$ ipython --no-banner

In [1]: import numpy as np

In [2]: from numpy import linalg as LA

In [3]: np.set_printoptions(precision=2, suppress=True, linewidth=160, legacy="1.25")

In [4]: def tidy(a):
   ...:     return np.round(a, 2) + 0
   ...: 

In [5]: X = np.load("mat.npy")

In [6]: print(X)
[[  5.67 -15.4  -11.12]
 [ -1.7    0.78  -2.61]
 [  4.53  -8.04   9.11]
 [  3.19   4.07 -17.69]
 [ -5.47   5.98 -11.83]
 [  4.96   0.48 -15.58]
 [  4.24   1.37 -12.91]
 [  5.15 -11.91  -5.33]
 [ -0.87   0.27  -5.6 ]
 [  6.06 -11.88   4.36]
 [  3.12   1.06  -8.23]
 [ -4.8    8.     3.88]
 [  5.6    6.46 -17.15]
 [ -0.65  -1.93 -12.69]
 [ -6.15  -1.78  -1.51]
 [  3.54   6.65  21.51]
 [  7.82 -13.16 -13.15]
 [  4.74  -3.     5.35]
 [  1.47   1.23 -14.65]
 [ -3.58   9.41  19.81]
 [ -1.49   7.27   7.11]
 [  3.93 -15.5    3.24]
 [ 10.69  -7.96   3.16]
 [ -2.17  -1.84   5.36]
 [ -9.57   6.3   13.41]
 [  4.43  -2.65 -14.2 ]]

In [7]: tidy(LA.norm(X[24], 1)), tidy(LA.norm(X[24], np.inf))
Out[7]: (29.28, 13.41)

In [8]: tidy(LA.norm(X, axis=0))
Out[8]: array([25.76, 38.43, 58.71])

In [9]: tidy(X[24] @ X[8])
Out[9]: -65.07

In [10]: tidy(LA.norm(X, 1)), tidy(LA.norm(X, np.inf))
Out[10]: (260.55, 34.13)

In [11]: data = np.array([[3.02, 1.0, 0.9],
    ...:     [-3.95, -1.3, -0.2],
    ...:     [0.3, 0.1, 0.4],
    ...:     [-4.19, -1.4, 0.6],
    ...:     [1.48, 0.5, 0.2],
    ...:     [2.68, 0.9, 0.6],
    ...:     [0.01, 0.0, -0.8],
    ...:     [-1.51, -0.5, 0.8],
    ...:     [3.6, 1.2, -1.1],
    ...:     [4.49, 1.5, 0.7],
    ...:     [0.01, 0.0, -0.4],
    ...:     [1.24, 0.4, 1.1],
    ...:     [-3.35, -1.1, -0.8],
    ...:     [0.86, 0.3, -1.3]])

In [12]: data
Out[12]: 
array([[ 3.02,  1.  ,  0.9 ],
       [-3.95, -1.3 , -0.2 ],
       [ 0.3 ,  0.1 ,  0.4 ],
       [-4.19, -1.4 ,  0.6 ],
       [ 1.48,  0.5 ,  0.2 ],
       [ 2.68,  0.9 ,  0.6 ],
       [ 0.01,  0.  , -0.8 ],
       [-1.51, -0.5 ,  0.8 ],
       [ 3.6 ,  1.2 , -1.1 ],
       [ 4.49,  1.5 ,  0.7 ],
       [ 0.01,  0.  , -0.4 ],
       [ 1.24,  0.4 ,  1.1 ],
       [-3.35, -1.1 , -0.8 ],
       [ 0.86,  0.3 , -1.3 ]])

In [13]: # column 0 dominates

In [14]: def softmax(z):
    ...:     e = np.exp(z - z.max(axis=-1, keepdims=True))
    ...:     return e / e.sum(axis=-1, keepdims=True)
    ...: 

In [15]: tidy(softmax(data).sum(axis=1))
Out[15]: array([1., 1., 1., 1., 1., 1., 1., 1., 1., 1., 1., 1., 1., 1.])

In [16]: tidy(softmax(10 * data[9]))
Out[16]: array([1., 0., 0.])

In [17]: print(tidy(softmax(data[9] + 3)))
[0.93 0.05 0.02]

In [18]: S = data @ data.T / np.sqrt(3)

In [19]: softmax(S).round(6).argmax(axis=1)
Out[19]: array([ 9,  3,  9,  3,  9,  9, 13,  3,  9,  9, 13,  9,  3,  8])

In [20]: tidy(LA.norm(data, 2) / LA.norm(data))
Out[20]: 0.96

In [21]: round(np.log10(LA.cond(data)))
Out[21]: 3

In [22]: print([round(float(x), 2) for x in LA.svd(data, compute_uv=False)[:3]])
[10.58, 2.88, 0.03]

In [23]: np.argsort(-LA.norm(data, axis=0).round(6), kind="stable")[:3]
Out[23]: array([0, 1, 2])

In [24]: M = np.array([[2.17, 1.44, -4.78],
    ...:     [-0.24, -0.38, -0.9],
    ...:     [2.54, 1.78, -1.02],
    ...:     [-5.16, -2.88, 2.74],
    ...:     [1.52, 0.84, -0.57],
    ...:     [0.5, 0.32, -0.35],
    ...:     [-6.6, -3.94, 4.66],
    ...:     [2.7, 1.79, -0.45],
    ...:     [3.6, 2.16, -2.0],
    ...:     [-4.35, -2.56, 4.44]])

In [25]: idx = M[:, 2] > np.median(M[:, 2])

In [26]: f = M[idx].mean(axis=0) - M[~idx].mean(axis=0)

In [27]: print(tidy(f))
[-4.5  -2.62  4.06]

In [28]: C2 = M.T @ M

In [29]: tidy(np.diag(C2))
Out[29]: array([123.14,  44.44,  78.29])

In [30]: np.allclose(C2, C2.T)
Out[30]: True

In [31]: print(tidy(LA.svd(M, compute_uv=False) ** 2))
[232.96  12.74   0.16]

In [32]: A2 = M / LA.norm(M, axis=1, keepdims=True)

In [33]: C2 = A2 @ A2.T

In [34]: np.argwhere(np.triu(np.abs(C2) > 0.95, 1))
Out[34]: 
array([[2, 3],
       [2, 4],
       [2, 5],
       [2, 6],
       [2, 7],
       [2, 8],
       [3, 4],
       [3, 5],
       [3, 6],
       [3, 7],
       [3, 8],
       [3, 9],
       [4, 5],
       [4, 6],
       [4, 7],
       [4, 8],
       [5, 6],
       [5, 8],
       [5, 9],
       [6, 8],
       [6, 9],
       [7, 8],
       [8, 9]])

In [35]: (C2 - 2 * np.eye(10)).round(6).argmax(axis=1)
Out[35]: array([5, 0, 4, 6, 2, 8, 3, 2, 5, 6])

In [36]: A = np.load("layer15.npy")

In [37]: A
Out[37]: 
array([[  0,   6,   0,   6],
       [  2,   6,   2,   6],
       [  0,  15,   0, -15],
       [  5,  15,  -5, -15]])

In [38]: f = np.array([-1, -2, 1, 2])

In [39]: A2 = A + np.outer(f, np.eye(4)[1])

In [40]: A2
Out[40]: 
array([[  0.,   5.,   0.,   6.],
       [  2.,   4.,   2.,   6.],
       [  0.,  16.,   0., -15.],
       [  5.,  17.,  -5., -15.]])

In [41]: tidy(LA.det(A2) / LA.det(A)), tidy(1 + LA.solve(A, f)[1])
Out[41]: (0.95, 0.95)

In [42]: tidy(np.poly(A))
Out[42]: array([   1.,    9., -327.,  540., 3600.])

In [43]: tidy(LA.eigvals(A))
Out[43]: array([-23.57,  -2.55,  12.2 ,   4.92])

In [44]: print(tidy(LA.det(2 * A)), tidy(LA.det(A)))
57600.0 3600.0

In [45]: print(tidy(LA.det(A[::-1])))
3600.0

In [46]: tidy(LA.det(A.T))
Out[46]: 3600.0

In [47]: print(np.einsum("ii->", A))
-9

In [48]: f, g = A[3], A[1]

In [49]: f @ g
Out[49]: 0

In [50]: p = (f @ g) / (f @ f) * f

In [51]: LA.matrix_rank(np.outer(f, g))
Out[51]: 1

In [52]: tidy(LA.norm(f + g) ** 2 + LA.norm(f - g) ** 2)
Out[52]: 1160.0

In [53]: print(np.outer(f, g))
[[ 10  30  10  30]
 [ 30  90  30  90]
 [-10 -30 -10 -30]
 [-30 -90 -30 -90]]

In [54]: cen = (X - X.mean(axis=0)) / X.std(axis=0)

In [55]: print(tidy(cen.std(axis=0)))
[1. 1. 1.]

In [56]: beta = LA.lstsq(np.delete(cen, 2, axis=1), cen[:, 2])[0]

In [57]: print(np.abs(beta).argmax())
0

In [58]: tidy(1 - np.var(cen[:, 2] - np.delete(cen, 2, axis=1) @ beta))
Out[58]: 0.09

In [59]: tidy(beta)
Out[59]: array([-0.31, -0.03])

In [60]: x0 = np.array([5, 0, 3, 2])

In [61]: y = A @ x0

In [62]: y
Out[62]: array([ 12,  28, -30, -20])

In [63]: tidy(LA.solve(A, y + A[:, 3]))
Out[63]: array([5., 0., 3., 3.])

In [64]: tidy(LA.solve(A, -1 * y))
Out[64]: array([-5.,  0., -3., -2.])

In [65]: print(tidy(LA.solve(A, A[:, 1])))
[0. 1. 0. 0.]

In [66]: K = np.loadtxt("case13.csv", delimiter=",")

In [67]: K
Out[67]: 
array([[-3., -1.,  3.],
       [-1., -3., -1.],
       [ 3., -1., -3.]])

In [68]: # symmetric, so the eigenvalues are real

In [69]: evals, evecs = LA.eigh(K)

In [70]: tidy(evals)
Out[70]: array([-6.  , -3.56,  0.56])

In [71]: print((evals > 1e-8).sum(), (evals < -1e-8).sum())
1 2

In [72]: tidy(LA.svd(K, compute_uv=False))
Out[72]: array([6.  , 3.56, 0.56])

In [73]: np.abs(evecs[:, -1]).round(6).argmax()
Out[73]: 0

In [74]: evals.sum(), np.trace(K)
Out[74]: (-9.0, -9.0)

In [75]: print(tidy(np.abs(evecs[:, -1])))
[0.66 0.37 0.66]

In [76]: Q = K.astype(float).copy()

In [77]: for j in range(3):
    ...:     Q[:, j] -= Q[:, :j] @ (Q[:, :j].T @ Q[:, j])
    ...:     Q[:, j] /= LA.norm(Q[:, j])
    ...: 

In [78]: print(tidy(Q))
[[-0.69 -0.16  0.71]
 [-0.23 -0.88 -0.42]
 [ 0.69 -0.45  0.57]]

In [79]: arr = np.load("out16.npy")

In [80]: arr
Out[80]: 
array([[12, 10,  7,  1, -6],
       [11,  9,  6,  0, -7],
       [ 9,  7,  4, -2, -9],
       [ 9,  7,  4, -2, -9],
       [12, 10,  7,  1, -6],
       [ 9,  7,  4, -2, -9]])

In [81]: x0 = np.array([1, -2, -2, 1, 1])

In [82]: arr @ x0
Out[82]: array([-27, -26, -24, -24, -27, -24])

In [83]: arr @ np.eye(5)[1]
Out[83]: array([10.,  9.,  7.,  7., 10.,  7.])

In [84]: arr @ (2 * x0)
Out[84]: array([-54, -52, -48, -48, -54, -48])

In [85]: np.einsum("ij,j->i", arr, x0)
Out[85]: array([-27, -26, -24, -24, -27, -24])

In [86]: (arr @ x0).argmax()
Out[86]: 2

In [87]: x0 = np.array([2, -2, -2])

In [88]: y = M @ x0

In [89]: tidy(y)
Out[89]: array([ 11.02,   2.08,   3.56, -10.04,   2.5 ,   1.06, -14.64,   2.72,   6.88, -12.46])

In [90]: rng = np.random.default_rng(461)

In [91]: y = y + 0.3 * rng.normal(size=10)

In [92]: tidy(y)
Out[92]: array([ 11.23,   1.71,   3.55, -10.43,   2.72,   0.69, -14.36,   2.34,   6.69, -12.29])

In [93]: beta, *_ = LA.lstsq(M, y)

In [94]: beta.round()
Out[94]: array([ 2., -2., -2.])

In [95]: Uu, sv, Vh = LA.svd(arr)

In [96]: evecs = Vh[:(sv > 1e-8).sum()]

In [97]: x0 = arr[2] + 3 * arr[4] + rng.integers(2) * np.eye(5)[1]

In [98]: x0
Out[98]: array([ 45.,  37.,  25.,   1., -27.])

In [99]: print(np.allclose(evecs.T @ evecs @ x0, x0))
True

In [100]: tidy(np.diag(evecs.T @ evecs))
Out[100]: array([0.44, 0.33, 0.22, 0.27, 0.74])

In [101]: J = np.loadtxt("a.csv", delimiter=",")

In [102]: J
Out[102]: 
array([[-0.8,  2. , -0.7],
       [ 0.3,  1.1,  0.4],
       [ 1. ,  0.2, -0.8],
       [-0.4, -0.1, -1.6]])

In [103]: Q, r_ = LA.qr(J)

In [104]: tidy(Q)
Out[104]: 
array([[-0.58, -0.72, -0.13],
       [ 0.22, -0.58,  0.26],
       [ 0.73, -0.34, -0.51],
       [-0.29,  0.15, -0.81]])

In [105]: tidy(abs(r_[0, 0])), tidy(LA.norm(J[:, 0]))
Out[105]: (1.37, 1.37)

In [106]: tidy(np.abs(np.diag(r_)))
Out[106]: array([1.37, 2.17, 1.9 ])

In [107]: print(np.allclose(r_.T @ r_, J.T @ J))
True

In [108]: np.trace(Q @ Q.T)
Out[108]: 3.0

In [109]: print(Q.shape, r_.shape)
(4, 3) (3, 3)

In [110]: tidy(Q.T @ Q)
Out[110]: 
array([[1., 0., 0.],
       [0., 1., 0.],
       [0., 0., 1.]])

In [111]: print(tidy(Q @ r_))
[[-0.8  2.  -0.7]
 [ 0.3  1.1  0.4]
 [ 1.   0.2 -0.8]
 [-0.4 -0.1 -1.6]]

In [112]: W0 = np.tanh(np.array([[0.4, -0.2],
     ...:     [-1.7, 0.9],
     ...:     [0.0, 1.6],
     ...:     [0.2, 0.1],
     ...:     [-1.6, 1.5],
     ...:     [0.1, -0.6],
     ...:     [-0.2, 0.5],
     ...:     [-0.9, 1.0],
     ...:     [-2.0, -0.3],
     ...:     [-0.4, 0.2],
     ...:     [0.2, -1.6],
     ...:     [-0.5, 0.3],
     ...:     [0.5, -0.6],
     ...:     [0.4, -2.2],
     ...:     [-0.7, 0.1],
     ...:     [-0.9, 0.5],
     ...:     [0.5, 0.1],
     ...:     [-0.7, 0.1],
     ...:     [1.6, 0.0],
     ...:     [-0.8, 0.1],
     ...:     [-0.3, 0.3],
     ...:     [-0.5, 0.5],
     ...:     [1.1, -0.3]]) @ np.array([[0.4, 1.0, 0.3, -1.3], [1.0, 1.5, 0.1, 1.0]]))

In [113]: tidy(W0)
Out[113]: 
array([[-0.04,  0.1 ,  0.1 , -0.62],
       [ 0.22, -0.34, -0.4 ,  1.  ],
       [ 0.92,  0.98,  0.16,  0.92],
       [ 0.18,  0.34,  0.07, -0.16],
       [ 0.7 ,  0.57, -0.32,  1.  ],
       [-0.51, -0.66, -0.03, -0.62],
       [ 0.4 ,  0.5 , -0.01,  0.64],
       [ 0.56,  0.54, -0.17,  0.97],
       [-0.8 , -0.99, -0.56,  0.98],
       [ 0.04, -0.1 , -0.1 ,  0.62],
       [-0.91, -0.98, -0.1 , -0.95],
       [ 0.1 , -0.05, -0.12,  0.74],
       [-0.38, -0.38,  0.09, -0.85],
       [-0.97, -0.99, -0.1 , -0.99],
       [-0.18, -0.5 , -0.2 ,  0.77],
       [ 0.14, -0.15, -0.22,  0.93],
       [ 0.29,  0.57,  0.16, -0.5 ],
       [-0.18, -0.5 , -0.2 ,  0.77],
       [ 0.56,  0.92,  0.45, -0.97],
       [-0.22, -0.57, -0.23,  0.81],
       [ 0.18,  0.15, -0.06,  0.6 ],
       [ 0.29,  0.24, -0.1 ,  0.82],
       [ 0.14,  0.57,  0.29, -0.94]])

In [114]: C2 = np.cov(W0, rowvar=False)

In [115]: tidy(LA.eigvalsh(C2)[::-1])
Out[115]: array([0.76, 0.53, 0.01, 0.01])

In [116]: print(tidy(np.polyfit(W0[:, 3], W0[:, 2], 1)))
[-0.18 -0.03]
